$ python3 -q
>>> import numpy as np
>>> from numpy import linalg as LA
>>> np.set_printoptions(precision=2, suppress=True, linewidth=120)
>>> def rd(a):
...     return np.round(a, 2) + 0
... 
>>> M2 = np.array([[4, 0, -4, 3, 1],
...     [5, 3, 4, -2, -2],
...     [-3, -2, -5, 2, -4],
...     [2, 3, -5, 2, 4],
...     [0, -5, 3, 4, 3]])
>>> M2[-1] = M2[0]
>>> J = M2 + 0.02 * np.eye(5)
>>> print(J)
[[ 4.02  0.   -4.    3.    1.  ]
 [ 5.    3.02  4.   -2.   -2.  ]
 [-3.   -2.   -4.98  2.   -4.  ]
 [ 2.    3.   -5.    2.02  4.  ]
 [ 4.    0.   -4.    3.    1.02]]
>>> left, s, VT = LA.svd(J)
>>> print(rd(s))
[11.57  9.36  5.38  2.77  0.  ]
>>> M2 = left[:, :4] @ np.diag(s[:4]) @ VT[:4]
>>> print(LA.matrix_rank(M2))
4
>>> f = np.array([3, 1, 3])
>>> print(rd(np.correlate(J[2], J[1], "full")))
[  6.    10.     1.96 -11.1  -36.96  -9.04 -34.86  -2.08 -20.  ]
>>> print(rd(np.array([np.convolve(row, f, "same") for row in J])))
[[  4.02   0.06   5.    -6.    10.  ]
 [ 14.06  30.02   7.06   4.    -8.  ]
 [ -9.   -25.94  -4.98 -24.94   2.  ]
 [ 11.    -6.    10.06  -0.98  10.06]
 [  4.     0.     5.    -5.94  10.02]]
>>> print(np.convolve(J[2], f))
[ -9.    -9.   -25.94  -4.98 -24.94   2.   -12.  ]
>>> print(rd(np.polyval(f, J[2])))
[27.   13.   72.42 17.   47.  ]
>>> X = np.loadtxt("dump.csv", delimiter=",")
>>> print(X)
[[-4.95 -5.  ]
 [-5.   -4.95]]
>>> Q = X.astype(float).copy()
>>> for j in range(2):
...     Q[:, j] -= Q[:, :j] @ (Q[:, :j].T @ Q[:, j])
...     Q[:, j] /= LA.norm(Q[:, j])
... 
>>> print(rd(Q.T @ Q))
[[1. 0.]
 [0. 1.]]
>>> evals, evecs = LA.eig(X)
>>> print(rd(np.sort(LA.eigvals(X.T))))
[-9.95  0.05]
>>> print(rd(np.sort(LA.eigvals(LA.inv(X)))))
[-0.1 20. ]
>>> evals, evecs = LA.eigh(X)
>>> print((evals > 1e-8).sum(), (evals < -1e-8).sum())
1 1
>>> print(rd(LA.eigvalsh(X + -3 * np.eye(2))))
[-12.95  -2.95]
>>> print(rd(LA.svd(X, compute_uv=False)))
[9.95 0.05]
>>> vec = np.array([1, 0])
>>> rhs = X @ vec
>>> b, lr = np.zeros(2), 1 / LA.norm(X, 2) ** 2
>>> for i in range(12):
...     b -= lr * X.T @ (X @ b - rhs)
...     if i % 2 == 0: print(i, round(LA.norm(X @ b - rhs), 2))
... 
0 0.04
2 0.04
4 0.04
6 0.04
8 0.04
10 0.04
>>> print(rd(LA.cond(X)))
199.0
>>> m1 = np.load("out10.npy")
>>> print(m1)
[[-6.98  7.98  1.96]
 [-7.01  7.98  2.01]
 [-7.03  8.01  1.98]
 [-6.98  8.    2.02]
 [-7.02  8.02  2.01]
 [ 2.98 -6.97  8.  ]
 [ 3.03 -7.    7.98]
 [ 3.01 -7.01  7.99]
 [ 2.99 -6.99  7.98]
 [ 2.97 -7.02  7.98]
 [ 7.02 -8.    7.  ]
 [ 6.99 -8.01  6.99]
 [ 6.99 -8.04  6.95]
 [ 7.01 -7.97  6.97]
 [ 7.01 -8.04  7.02]]
>>> print(rd(LA.svd(m1, compute_uv=False)))
[41.03 17.56  3.48]
>>> np.zeros(15, 3)
Traceback (most recent call last):
  File "<python-input-37>", line 1, in <module>
    np.zeros(15, 3)
    ~~~~~~~~^^^^^^^
TypeError: Cannot interpret '3' as a data type
>>> LA.rank(m1)
Traceback (most recent call last):
  File "<python-input-38>", line 1, in <module>
    LA.rank(m1)
    ^^^^^^^
AttributeError: module 'numpy.linalg' has no attribute 'rank'
>>> vec = np.array([8, 4, 8])
>>> rhs = m1 @ vec
>>> print(rd(LA.solve(m1.T @ m1, m1.T @ rhs)))
[8. 4. 8.]
>>> rng = np.random.default_rng(4719)
>>> rhs = rhs + 0.02 * rng.normal(size=15)
>>> print(rd(rhs))
[-8.26 -8.08 -8.35 -7.66 -8.01 59.98 60.09 59.98 59.83 59.52 80.16 79.84 79.36 79.98 80.09]
>>> b, *_ = LA.lstsq(m1, rhs)
>>> print(rd(LA.norm(rhs - m1 @ b)))
0.06
>>> W2 = m1[[7, 9]].astype(float)
>>> for _ in range(7):
...     idx = LA.norm(m1[:, None] - W2, axis=-1).argmin(axis=1)
...     W2 = np.array([m1[idx == j].mean(axis=0) for j in range(2)])
... 
>>> print(idx)
[1 1 1 1 1 0 0 0 0 0 0 0 0 0 0]
>>> print(np.bincount(idx))
[10  5]
>>> print(rd(W2[1] - W2[0]))
[-12.    15.5   -5.49]
